$ python3 -q
>>> import numpy as np
>>> np.set_printoptions(precision=3, suppress=True, linewidth=140, legacy="1.25")
>>> feats = 0.9 ** np.abs(np.subtract.outer(np.arange(5), np.arange(5)))
>>> print(feats)
[[1.    0.9   0.81  0.729 0.656]
 [0.9   1.    0.9   0.81  0.729]
 [0.81  0.9   1.    0.9   0.81 ]
 [0.729 0.81  0.9   1.    0.9  ]
 [0.656 0.729 0.81  0.9   1.   ]]
>>> # symmetric, so the eigenvalues are real
>>> t = np.radians(180)
>>> Rm = np.eye(5)
>>> Rm[3, 3] = Rm[4, 4] = np.cos(t)
>>> Rm[3, 4], Rm[4, 3] = -np.sin(t), np.sin(t)
>>> print(Rm.round(3) + 0)
[[ 1.  0.  0.  0.  0.]
 [ 0.  1.  0.  0.  0.]
 [ 0.  0.  1.  0.  0.]
 [ 0.  0.  0. -1.  0.]
 [ 0.  0.  0.  0. -1.]]
>>> B = feats @ Rm.T
>>> print(np.abs(B - feats).max(axis=0))
[0. 0. 0. 2. 2.]
>>> w1 = np.array([[1, 0, -3, 3, -3],
...     [3, 0, 2, 2, 3],
...     [0, 0, 2, -2, -2],
...     [-2, 1, -2, 0, 1],
...     [-2, 2, -2, -1, 0]])
>>> b = np.array([0, 4, 3, 8, 1])
>>> act = np.maximum(feats @ w1 + b, 0)
>>> print((act > 0).mean(axis=0))
[0.6 1.  1.  1.  0.8]
>>> print((act > 0).astype(int))
[[1 1 1 1 0]
 [1 1 1 1 1]
 [1 1 1 1 1]
 [0 1 1 1 1]
 [0 1 1 1 1]]
>>> print(np.linalg.matrix_rank(act))
5
>>> W2 = np.array([[-3, -3], [-1, -2], [1, -3], [2, -1], [-3, 3]])
>>> print((act @ W2).round(6).argmax(axis=1))
[0 0 0 0 0]
>>> print(w1 @ W2)
[[  9  -6]
 [-12  -8]
 [  4 -10]
 [  0  13]
 [  0   9]]
>>> t3 = np.stack([feats, -3 * feats, feats[::-1]])
>>> print(np.linalg.matrix_rank(t3))
[5 5 5]
>>> print(t3.shape)
(3, 5, 5)
>>> print(np.linalg.norm(t3, axis=(1, 2)))
[ 4.29 12.87  4.29]
>>> print(np.einsum("bij,cij->bc", t3, t3))
[[ 18.403 -55.21   17.978]
 [-55.21  165.63  -53.933]
 [ 17.978 -53.933  18.403]]
>>> w, V = np.linalg.eigh(feats)
>>> x = np.array([2, 1, 2, 1, 1])
>>> print(round(x @ feats @ x, 3))
41.938
>>> print(round(float(x @ feats @ x / (x @ x)), 3), round(float(w[0]), 3), np.round(w[-1], 3))
3.813 0.058 4.262
>>> print(np.abs(feats).sum(axis=1).max(), np.round(np.abs(w).max(), 3))
4.42 4.262
>>> print((np.sign(V[:, -1].round(6)) == np.sign(V[0, -1].round(6))).astype(int))
[1 1 1 1 1]
